$ python -q
>>> import numpy as np
>>> np.set_printoptions(precision=1, suppress=True, linewidth=140, sign=" ")
>>> M = np.load("dump.npy")
>>> M
array([[ 24,  40,  16],
       [-27, -45, -18],
       [-21, -35, -14],
       [-24, -40, -16],
       [ 18,  30,  12],
       [ 15,  25,  10],
       [-12, -20,  -8],
       [  3,   5,   2]])
>>> np.abs(np.diag(np.linalg.qr(M)[1])) > 1e-9
array([ True, False, False])
>>> try:
...     np.linalg.inv(M)
... except np.linalg.LinAlgError as e:
...     print("failed:", e)
... 
failed: Last 2 dimensions of the array must be square
>>> M @ np.linalg.pinv(M) @ M
array([[ 24.,  40.,  16.],
       [-27., -45., -18.],
       [-21., -35., -14.],
       [-24., -40., -16.],
       [ 18.,  30.,  12.],
       [ 15.,  25.,  10.],
       [-12., -20.,  -8.],
       [  3.,   5.,   2.]])
>>> W0 = np.loadtxt("arr.csv", delimiter=",")
>>> W0
array([[ 0.8, -0.1,  0.9,  2. , -1.2,  0.9, -1.7,  0.6,  0.5],
       [ 0.2,  1.7, -1.4, -0.4,  0. , -0.2, -0.5,  0.8, -1.1],
       [-1.3, -0.6,  0. , -0.5,  0. ,  0.2,  2.8,  0. , -0.5],
       [ 2.7,  1.9, -1.9, -0.4,  0.2,  0.8, -5.3, -1.3,  1.7],
       [ 1.3, -1.2,  0. , -0.2,  0.3, -0.3, -2.5, -0.4, -0.1],
       [ 1.4, -1.2,  0.8,  0.4,  0.4, -0.8, -2.8, -0.4, -0.9],
       [-0.7, -1.4, -2.2,  1.9, -0.6,  0.5,  1.5, -0.2,  1.6],
       [ 0.4, -1.7,  0.8, -0.9,  0.4,  1.4, -0.8, -1.6, -0.8],
       [-0.6,  0. , -0.4,  0.6,  0.3,  1.1,  1.3,  1.4, -0.3],
       [ 0.3, -1. ,  0. , -0.9, -2.2,  1. , -0.7,  0.8, -0.4],
       [-0.5, -0.7, -0.4, -0.8, -0.1,  0.4,  1. ,  1.3,  0.4],
       [ 0.8,  0.6,  2.4, -0.2, -0.2, -0.3, -1.5, -0.2, -0.7],
       [ 0.5, -0.1, -0.4,  0.1, -1.1, -2. , -0.9, -1.3,  1.4],
       [ 0.1, -2. , -0.1,  0.1, -0.1,  1.6, -0.1, -0.9, -1.8],
       [-1.8, -0.1, -1.7, -1.8,  0.2, -0.9,  3.5,  0. , -0.3],
       [ 0.4, -2. , -0.3, -0.9, -1.4,  0.3, -0.7,  1.8, -1. ],
       [-1.1, -0.5, -0.3,  0.4, -0.2,  1.1,  2.3, -0.1, -0.4],
       [ 0.6,  1.7,  0.3, -0.6, -0.8, -1. , -1.1,  0. ,  0.5],
       [-1.2,  1. ,  0.5,  0.3,  0.1,  0.4,  2.4,  0.8,  0.1],
       [ 0.9, -0.6, -0.3, -0.4,  1.4,  1. , -1.7, -0.7,  0.9],
       [ 0.7,  1. , -1. , -1.3, -0.5, -0.7, -1.4, -0.2, -0.7],
       [ 0.2,  1.6,  0.6, -0.3, -0.2, -0.6, -0.5, -0.1,  1. ],
       [-1.1, -0.2,  1.2,  0.3, -0.3, -1.7,  2.1, -0.2,  0.1],
       [ 0.6,  1.1,  0.1,  1.2, -1.5, -0.3, -1.2, -1. , -2.2],
       [ 0.6, -1.4, -0.7,  1.3,  0.3,  0.5, -1.1,  0.1,  0.5],
       [ 1.3, -0.5, -0.3, -0.9, -0.4,  0.2, -2.8, -1.2, -0.6],
       [-2.5, -0.6, -0.7, -1.1, -0.2,  0.3,  4.9,  0.2, -2. ],
       [-0.8,  0.9, -1.5, -0.7, -0.4, -1.1,  1.8, -1. , -1.1],
       [-0.4, -0.8, -0.6,  1.4, -1.8,  1.2,  0.8,  0.1, -0.5],
       [ 0.1, -0.6,  0.6,  0.5, -0.9,  0.3, -0.3,  0.2,  0.7],
       [ 0.4,  0. ,  0.4, -0.1,  0.2, -0.2, -0.7,  0.5,  0. ],
       [ 0.7, -0.2, -0.7, -0.6,  0. , -2.5, -1.3,  1.8,  1.9]])
>>> W0 @ W0
Traceback (most recent call last):
  File "<python-input-9>", line 1, in <module>
    W0 @ W0
    ~~~^~~~
ValueError: matmul: Input operand 1 has a mismatch in its core dimension 0, with gufunc signature (n?,k),(k,m?)->(n?,m?) (size 32 is different from 9)
>>> C2 = W0.T @ W0
>>> np.round(np.trace(C2), 1), round((W0 ** 2).sum(), 1)
(np.float64(374.8), np.float64(374.8))
>>> np.linalg.matrix_rank(C2)
np.int64(9)
>>> np.allclose(C2, C2.T)
True
>>> np.linalg.svd(W0, compute_uv=False) ** 2
array([ 178. ,   52.3,   35.5,   30.9,   25.3,   23.9,   19.1,    9.7,    0.1])
>>> left, sig, vt = np.linalg.svd(W0)
>>> sig
array([ 13.3,   7.2,   6. ,   5.6,   5. ,   4.9,   4.4,   3.1,   0.2])
>>> np.argmax(sig[:-1] / (sig[1:] + 1e-6)) + 1
np.int64(8)
>>> M2 = left[:, :8] @ np.diag(sig[:8]) @ vt[:8]
>>> np.linalg.matrix_rank(M2)
np.int64(8)
>>> round(float(np.linalg.norm(W0 - M2, 2)), 1), round(sig[8], 1)
(0.2, np.float64(0.2))
>>> round(np.abs(W0 - M2).max(), 1)
np.float64(0.1)
>>> Xc = W0 - W0.mean(axis=0)
>>> vecs = np.linalg.svd(Xc)[2][:8]
>>> M2 = Xc - Xc @ vecs.T @ vecs
>>> np.linalg.norm(M2, axis=1).round(6).argmax()
np.int64(25)
>>> round(float(np.linalg.norm(M2) / np.linalg.norm(Xc)), 1)
0.0
>>> np.round(M2.std(axis=0), 1) + 0
array([ 0.,  0.,  0.,  0.,  0.,  0.,  0.,  0.,  0.])
>>> E = np.load("sample15.npy")
>>> E
array([[ 4,  0,  0,  2,  4,  4,  0,  4,  4,  0],
       [ 0,  0,  0,  0,  0,  0,  0,  0,  0,  0],
       [ 0,  0,  0,  0,  0,  0,  0,  0,  0,  0],
       [ 2,  0,  0,  1,  2,  2,  0,  2,  2,  0],
       [ 4,  0,  0,  2,  4,  4,  0,  4,  4,  0],
       [ 4,  0,  0,  2,  4,  4,  0,  4,  4,  0],
       [ 0,  0,  0,  0,  0,  0,  0,  0,  0,  0],
       [ 4,  0,  0,  2,  4,  4,  0,  4,  4,  0],
       [ 4,  0,  0,  2,  4,  4,  0,  4,  4,  0],
       [ 0,  0,  0,  0,  0,  0,  0,  0,  0,  0]])
>>> # null space of dimension 9
>>> np.linalg.lstsq(E[:-1].T, E[-1])[2]
np.int32(1)
>>> try:
...     np.linalg.inv(E)
... except np.linalg.LinAlgError as e:
...     print("failed:", e)
... 
failed: Singular matrix
>>> np.allclose(E[:-1].T @ np.linalg.lstsq(E[:-1].T, E[-1])[0], E[-1])
True
>>> f = np.array([1, 3])
>>> np.correlate(E[2], E[9], "full")
array([ 0,  0,  0,  0,  0,  0,  0,  0,  0,  0,  0,  0,  0,  0,  0,  0,  0,  0,  0])
>>> np.convolve(E[2], f)
array([ 0,  0,  0,  0,  0,  0,  0,  0,  0,  0,  0])
>>> (np.linalg.matrix_power((E != 0) + (E.T != 0) + np.eye(10), 10) > 0).astype(int)
array([[ 1,  0,  0,  1,  1,  1,  0,  1,  1,  0],
       [ 0,  1,  0,  0,  0,  0,  0,  0,  0,  0],
       [ 0,  0,  1,  0,  0,  0,  0,  0,  0,  0],
       [ 1,  0,  0,  1,  1,  1,  0,  1,  1,  0],
       [ 1,  0,  0,  1,  1,  1,  0,  1,  1,  0],
       [ 1,  0,  0,  1,  1,  1,  0,  1,  1,  0],
       [ 0,  0,  0,  0,  0,  0,  1,  0,  0,  0],
       [ 1,  0,  0,  1,  1,  1,  0,  1,  1,  0],
       [ 1,  0,  0,  1,  1,  1,  0,  1,  1,  0],
       [ 0,  0,  0,  0,  0,  0,  0,  0,  0,  1]])
>>> np.round(np.sort(np.linalg.eigvals(E).real), 1) + 0
array([  0.,   0.,   0.,   0.,   0.,   0.,   0.,   0.,   0.,  21.])
>>> E @ E
array([[ 84,   0,   0,  42,  84,  84,   0,  84,  84,   0],
       [  0,   0,   0,   0,   0,   0,   0,   0,   0,   0],
       [  0,   0,   0,   0,   0,   0,   0,   0,   0,   0],
       [ 42,   0,   0,  21,  42,  42,   0,  42,  42,   0],
       [ 84,   0,   0,  42,  84,  84,   0,  84,  84,   0],
       [ 84,   0,   0,  42,  84,  84,   0,  84,  84,   0],
       [  0,   0,   0,   0,   0,   0,   0,   0,   0,   0],
       [ 84,   0,   0,  42,  84,  84,   0,  84,  84,   0],
       [ 84,   0,   0,  42,  84,  84,   0,  84,  84,   0],
       [  0,   0,   0,   0,   0,   0,   0,   0,   0,   0]])
>>> left, sig, vt = np.linalg.svd(E)
>>> vecs = vt[:(sig > 1e-8).sum()]
>>> rng = np.random.default_rng(2295)
>>> x = E[7] + -3 * E[8] + rng.integers(2) * np.eye(10)[5]
>>> x
array([-8.,  0.,  0., -4., -8., -7.,  0., -8., -8.,  0.])
>>> np.linalg.matrix_rank(np.vstack([E, x]))
np.int64(2)
>>> round(np.linalg.norm(x - vecs.T @ vecs @ x), 1)
np.float64(0.9)
>>> M2 = E[0, 0] * E[1:] - np.outer(E[1:, 0], E[0])
>>> M2
array([[ 0,  0,  0,  0,  0,  0,  0,  0,  0,  0],
       [ 0,  0,  0,  0,  0,  0,  0,  0,  0,  0],
       [ 0,  0,  0,  0,  0,  0,  0,  0,  0,  0],
       [ 0,  0,  0,  0,  0,  0,  0,  0,  0,  0],
       [ 0,  0,  0,  0,  0,  0,  0,  0,  0,  0],
       [ 0,  0,  0,  0,  0,  0,  0,  0,  0,  0],
       [ 0,  0,  0,  0,  0,  0,  0,  0,  0,  0],
       [ 0,  0,  0,  0,  0,  0,  0,  0,  0,  0],
       [ 0,  0,  0,  0,  0,  0,  0,  0,  0,  0]])
>>> np.linalg.matrix_rank(M2), np.linalg.matrix_rank(E)
(np.int64(0), np.int64(1))
>>> E[:, 0] / E[0, 0]
array([ 1. ,  0. ,  0. ,  0.5,  1. ,  1. ,  0. ,  1. ,  1. ,  0. ])
>>> F = np.load("out10.npy")
>>> F
array([[ 0,  0,  0,  0],
       [ 0,  0,  0,  3],
       [ 0,  2,  0, -5],
       [ 0,  2,  0,  0],
       [ 0, -3,  0,  5],
       [ 0,  0, -2, -5],
       [ 0, -1,  0,  0],
       [-2, -5,  0,  5],
       [ 0, -1,  4,  0]])
>>> x = np.array([1, 2, 2, -1])
>>> target = F @ x
>>> np.linalg.solve(F.T @ F, F.T @ target)
array([ 1.,  2.,  2., -1.])
>>> np.round(np.linalg.pinv(F) @ F, 1) + 0
array([[ 1.,  0.,  0.,  0.],
       [ 0.,  1.,  0.,  0.],
       [ 0.,  0.,  1.,  0.],
       [ 0.,  0.,  0.,  1.]])
>>> target = target + 0.1 * rng.normal(size=9)
>>> target
array([  0.1,  -3. ,   9. ,   4.1, -11. ,   1. ,  -1.9, -17.1,   5.8])
>>> coef, *_ = np.linalg.lstsq(F, target)
>>> coef
array([ 1.,  2.,  2., -1.])
>>> J = np.load("run2.npy")
>>> J
array([[  1.1,   6.6,  -2. ,  -4.8],
       [ -6.8,  -2.4,   9.2,  -6.3],
       [  1.6, -11.6,  -5.1,   5.3],
       [ 13.9,   2.9,  -2. ,  -7.9],
       [  0.7,   4.8,  -2.7,   9.2],
       [  2.5,   2.6,  -1.3,   0.6],
       [  0.8,   5.7,  -0.7,   1.7],
       [ -8.9,  -0.5, -11.8,  -4.8],
       [  2.5,  -8.2,  -0.7,   3.3]])
>>> T = np.stack([J, 4 * J, J[::-1]])
>>> np.linalg.norm(T, axis=(1, 2))
array([  34.6,  138.5,   34.6])
>>> (T @ J.T).shape
(3, 9, 9)
>>> T.shape
(3, 9, 4)
>>> np.einsum("bij,cij->bc", T, T)
array([[ 1199. ,  4796.1,   -71.5],
       [ 4796.1, 19184.3,  -286.1],
       [  -71.5,  -286.1,  1199. ]])
>>> np.linalg.matrix_rank(T)
array([ 4,  4,  4])
>>> C2 = J.T @ J
>>> np.linalg.matrix_rank(C2)
np.int64(4)
>>> round(float(np.trace(C2)), 1), np.round((J ** 2).sum(), 1)
(1199.0, np.float64(1199.0))
>>> np.allclose(C2, C2.T)
True
>>> np.linalg.eigvalsh(C2)[::-1]
array([ 400. ,  324. ,  262.4,  212.6])
>>> x = np.array([1, 2, 3, 2])
>>> target = J @ x
>>> np.linalg.solve(J.T @ J, J.T @ target)
array([ 1.,  2.,  3.,  2.])
>>> target = target + 0.1 * rng.normal(size=9)
>>> target
array([ -1.3,   3.4, -26.5,  -2.3,  20.4,   5. ,  13.2, -54.8,  -9.5])
>>> coef, *_ = np.linalg.lstsq(J, target)
>>> np.round(J.T @ (target - J @ coef), 1) + 0
array([ 0.,  0.,  0.,  0.])
>>> coef.round()
array([ 1.,  2.,  3.,  2.])
>>> coef
array([ 1.,  2.,  3.,  2.])
>>> hat = J @ np.linalg.solve(J.T @ J, J.T)
>>> np.round(np.linalg.eigvalsh(hat), 1) + 0
array([ 0.,  0.,  0.,  0.,  0.,  1.,  1.,  1.,  1.])
>>> hat @ J[:, 3]
array([-4.8, -6.3,  5.3, -7.9,  9.2,  0.6,  1.7, -4.8,  3.3])
>>> np.linalg.matrix_rank(np.eye(9) - hat)
np.int64(5)
>>> np.allclose(hat @ hat, hat)
True
>>> J.sum(axis=1)
array([  0.8,  -6.2,  -9.8,   6.9,  11.9,   4.4,   7.4, -25.9,  -3.2])
>>> np.linalg.matrix_rank(J)
np.int64(4)
>>> np.round(J.mean(axis=0), 1) + 0
array([ 0.8,  0. , -1.9, -0.4])
>>> J[:, 4]
Traceback (most recent call last):
  File "<python-input-91>", line 1, in <module>
    J[:, 4]
    ~^^^^^^
IndexError: index 4 is out of bounds for axis 1 with size 4
>>> round(float(np.linalg.norm(J)), 1)
34.6
>>> np.count_nonzero(J)
np.int64(36)
>>> M2 = np.array([[5, 2], [9, 0]])
>>> mat = np.tile(M2, (2, 2))
>>> mat
array([[ 5,  2,  5,  2],
       [ 9,  0,  9,  0],
       [ 5,  2,  5,  2],
       [ 9,  0,  9,  0]])
>>> labels = rng.permutation(4)
>>> labels
array([ 2,  0,  1,  3])
>>> M2 = mat[labels][:, labels]
>>> np.diag(M2)
array([ 5,  5,  0,  0])
>>> M2
array([[ 5,  5,  2,  2],
       [ 5,  5,  2,  2],
       [ 9,  9,  0,  0],
       [ 9,  9,  0,  0]])
>>> m1 = np.array([[3, 2, 3, 1, 0, 2, 2, 0, 0, 0],
...     [0, 0, 1, 3, 2, 1, 2, 3, 2, 2],
...     [2, 0, 3, 1, 2, 1, 1, 1, 0, 0],
...     [1, 2, 2, 2, 3, 3, 2, 2, 1, 0],
...     [2, 2, 2, 2, 1, 0, 3, 0, 2, 3],
...     [2, 2, 3, 0, 2, 3, 0, 3, 0, 2],
...     [2, 3, 0, 0, 3, 1, 1, 3, 1, 1],
...     [2, 2, 2, 1, 2, 0, 0, 2, 1, 1]])
>>> m1[-1] = m1[0] + -1 * m1[1]
>>> m1
array([[ 3,  2,  3,  1,  0,  2,  2,  0,  0,  0],
       [ 0,  0,  1,  3,  2,  1,  2,  3,  2,  2],
       [ 2,  0,  3,  1,  2,  1,  1,  1,  0,  0],
       [ 1,  2,  2,  2,  3,  3,  2,  2,  1,  0],
       [ 2,  2,  2,  2,  1,  0,  3,  0,  2,  3],
       [ 2,  2,  3,  0,  2,  3,  0,  3,  0,  2],
       [ 2,  3,  0,  0,  3,  1,  1,  3,  1,  1],
       [ 3,  2,  2, -2, -2,  1,  0, -3, -2, -2]])
>>> # null space of dimension 3
>>> M2 = m1 + rng.integers(-2, 3, (8, 7)) @ rng.integers(-2, 3, (7, 10))
>>> M2
array([[  6,  -4,   7,   2, -17,   8,   4,  10,  -6,   4],
       [  0,   4,  -4,   5,  18, -11,  -8,   9,   4,   4],
       [  4,  -8,  13,   7, -16,   3,  -1,   5,  -2,   8],
       [ -1,  10,  -6,   2,  13,   2,  -1,  -6,  13,  -5],
       [  9,  -2,   8,   8, -12,   2,   4,   1, -10,  -1],
       [  1,  -2,  10,   0,  -9,   9,   7,  -5,   1,   5],
       [ -2,   7,  -2,   6,   4,  -1,   0,  17,   1,   4],
       [  5,   2,   5,   6,  -7,  -1,  -5,  -3,  -2,  -3]])
>>> np.linalg.matrix_rank(M2 - m1, tol=1e-8)
np.int64(7)
